$ ipython --no-banner

In [1]: import numpy as np

In [2]: from numpy import linalg as LA

In [3]: np.set_printoptions(suppress=True, linewidth=140)

In [4]: tidy = lambda a: np.round(a, 3) + 0

In [5]: X = np.load("a.npy")

In [6]: X
Out[6]: 
array([[-9.397,  2.463,  0.887,  1.446, -1.107, -1.239],
       [ 2.215, -2.46 , -1.862,  8.12 ,  2.504, -3.657],
       [-8.092,  1.043, -3.41 , -3.721, -1.358,  2.474],
       [ 5.748,  6.356, -2.83 , -3.024, -2.188, -2.149],
       [ 1.554,  2.537, -2.64 ,  7.399,  1.389,  5.244],
       [-6.213,  0.346,  2.543,  0.884, -0.345,  7.342],
       [-8.609, -0.362, -1.103,  1.287,  3.746, -2.976],
       [ 4.904,  5.927,  0.77 , -0.973, -4.057,  4.778],
       [ 2.514, -6.05 , -1.76 ,  6.349,  0.028,  3.697],
       [-1.717,  2.112, -1.893, -5.932,  7.221, -1.291],
       [ 2.54 , -7.715, -0.709, -1.813,  5.104, -2.047],
       [-2.824, -7.083, -2.916, -5.047,  2.15 , -1.805],
       [-4.028,  1.964,  4.779, -0.616, -7.094, -2.522],
       [ 0.099, -2.455, -6.396, -2.14 ,  6.952,  0.372],
       [-3.897, -4.814,  3.427,  6.266,  1.948, -2.616],
       [ 2.182, -5.978, -0.607, -4.413, -5.877, -2.264],
       [-0.507,  5.461, -4.907, -0.089,  2.284, -6.374],
       [ 2.169,  4.042,  1.884,  4.548,  5.595, -4.84 ],
       [ 1.471, -4.925, -2.638, -7.898,  2.044,  0.253],
       [-4.265,  2.761, -1.896, -6.893,  2.65 , -4.006],
       [ 5.036, -3.545,  0.598, -0.025,  6.529, -4.369],
       [-2.037, -7.419,  4.239,  3.604,  0.837, -3.024],
       [-7.562, -1.186,  4.112, -0.021,  2.693, -4.154],
       [ 3.438, -2.19 , -0.151, -0.049, -9.125,  0.294]])

In [7]: W = np.array([[0, 0, -1, 2, 1, 1],
   ...:     [-2, 0, 2, 2, 0, 0],
   ...:     [1, 0, 0, -1, -1, 1],
   ...:     [-1, -2, 0, 0, 2, 2],
   ...:     [-2, -2, 0, -2, -2, 2],
   ...:     [2, 0, 1, -1, 1, -2]])

In [8]: b = np.array([0, -2, -2, 2, -2, 1])

In [9]: H = np.maximum(X @ W + b, 0)

In [10]: tidy((H > 0).mean(axis=0))
Out[10]: array([0.458, 0.375, 0.458, 0.375, 0.292, 0.542])

In [11]: W2 = np.array([[2, -1], [-1, 3], [-2, -2], [-1, 0], [-1, -3], [2, -1]])

In [12]: (H @ W2).round(6).argmax(axis=1)
Out[12]: array([0, 0, 1, 1, 0, 0, 0, 1, 0, 0, 0, 0, 1, 0, 0, 1, 0, 0, 1, 1, 0, 0, 0, 0])

In [13]: W @ W2
Out[13]: 
array([[  1,  -2],
       [-10,  -2],
       [  6,   1],
       [  2, -13],
       [  6,   0],
       [ -2,  -5]])
